$ ipython --no-banner

In [1]: import numpy as np

In [2]: np.set_printoptions(suppress=True, linewidth=140)

In [3]: rd = lambda a: np.round(a, 2) + 0

In [4]: data = np.load("arr.npy")

In [5]: print(rd(data))
[[ 0.51 -0.1   0.1   0.45 -0.17]
 [-0.1   0.02 -0.02 -0.09  0.03]
 [ 0.1  -0.02  0.02  0.09 -0.03]
 [ 0.45 -0.09  0.09  0.39 -0.15]
 [-0.17  0.03 -0.03 -0.15  0.06]]

In [6]: print(rd(np.linalg.det(2 * data)), rd(np.linalg.det(data)))
0.0 0.0

In [7]: print(rd(np.linalg.eigvals(data).sum().real))
1.0

In [8]: print(rd(np.linalg.det(data.T)))
0.0

In [9]: print(np.einsum("ii->", data))
1.0

In [10]: print(np.einsum("ij,ji->", data, data))
1.0

In [11]: A2 = np.array([[0, 3, 2], [0, 1, 1], [1, 1, 1], [3, 3, 1], [0, 0, 2]])

In [12]: print(rd(np.einsum("ij->j", data)))
[ 0.79 -0.16  0.16  0.68 -0.26]

In [13]: print(np.linalg.matrix_rank(np.vstack([data, A2.T])))
4

In [14]: print(np.linalg.matrix_rank(data @ A2))
1

In [15]: A2 @ data
ValueError: matmul: Input operand 1 has a mismatch in its core dimension 0, with gufunc signature (n?,k),(k,m?)->(n?,m?) (size 5 is different from 3)


In [16]: w, evecs = np.linalg.eigh(data)

In [17]: x = np.array([4, 4, -5, 0, -4])

In [18]: print(rd(np.abs(data).sum(axis=1).max()), np.abs(w).max())
1.34 1.0

In [19]: print((np.sign(evecs[:, -1].round(6)) == np.sign(evecs[0, -1].round(6))).astype(int))
[1 0 1 1 0]

In [20]: print(rd(x @ data @ x))
6.43

In [21]: print(np.linalg.cond(data) > 100)
True

In [22]: print(np.linalg.matrix_rank(data, rtol=0.1))
1

In [23]: rk = np.linalg.matrix_rank(data)

In [24]: print(rk)
1

In [25]: N = np.linalg.svd(data)[2][rk:].T

In [26]: print([int(np.linalg.matrix_rank(data[:i])) for i in range(1, len(data) + 1)])
[1, 1, 1, 1, 1]

In [27]: print(np.linalg.matrix_rank(data.T @ data), np.linalg.matrix_rank(data @ data.T))
1 1

In [28]: print(rd(N @ N.T))
[[ 0.49  0.1  -0.1  -0.45  0.17]
 [ 0.1   0.98  0.02  0.09 -0.03]
 [-0.1   0.02  0.98 -0.09  0.03]
 [-0.45  0.09 -0.09  0.61  0.15]
 [ 0.17 -0.03  0.03  0.15  0.94]]

In [29]: print(np.allclose(data @ N, 0))
True

In [30]: print(rd(data @ N))
[[0. 0. 0. 0.]
 [0. 0. 0. 0.]
 [0. 0. 0. 0.]
 [0. 0. 0. 0.]
 [0. 0. 0. 0.]]

In [31]: feats = np.array([[5, 5, 5], [5, 10, 10], [5, 10, 15]])

In [32]: w, evecs = np.linalg.eigh(feats)

In [33]: print(rd(np.abs(evecs[:, -1])))
[0.33 0.59 0.74]

In [34]: print(rd(np.linalg.eigvalsh(feats + -1 * np.eye(3))))
[ 0.54  2.22 24.24]

In [35]: print(rd(np.linalg.svd(feats, compute_uv=False)))
[25.24  3.22  1.54]

In [36]: print(rd(w))
[ 1.54  3.22 25.24]

In [37]: print(np.unique(w.round(6) + 0, return_counts=True)[1])
[1 1 1]

In [38]: print(rd(evecs.T @ evecs))
[[1. 0. 0.]
 [0. 1. 0.]
 [0. 0. 1.]]

In [39]: print((w > 1e-8).sum(), (w < -1e-8).sum())
3 0
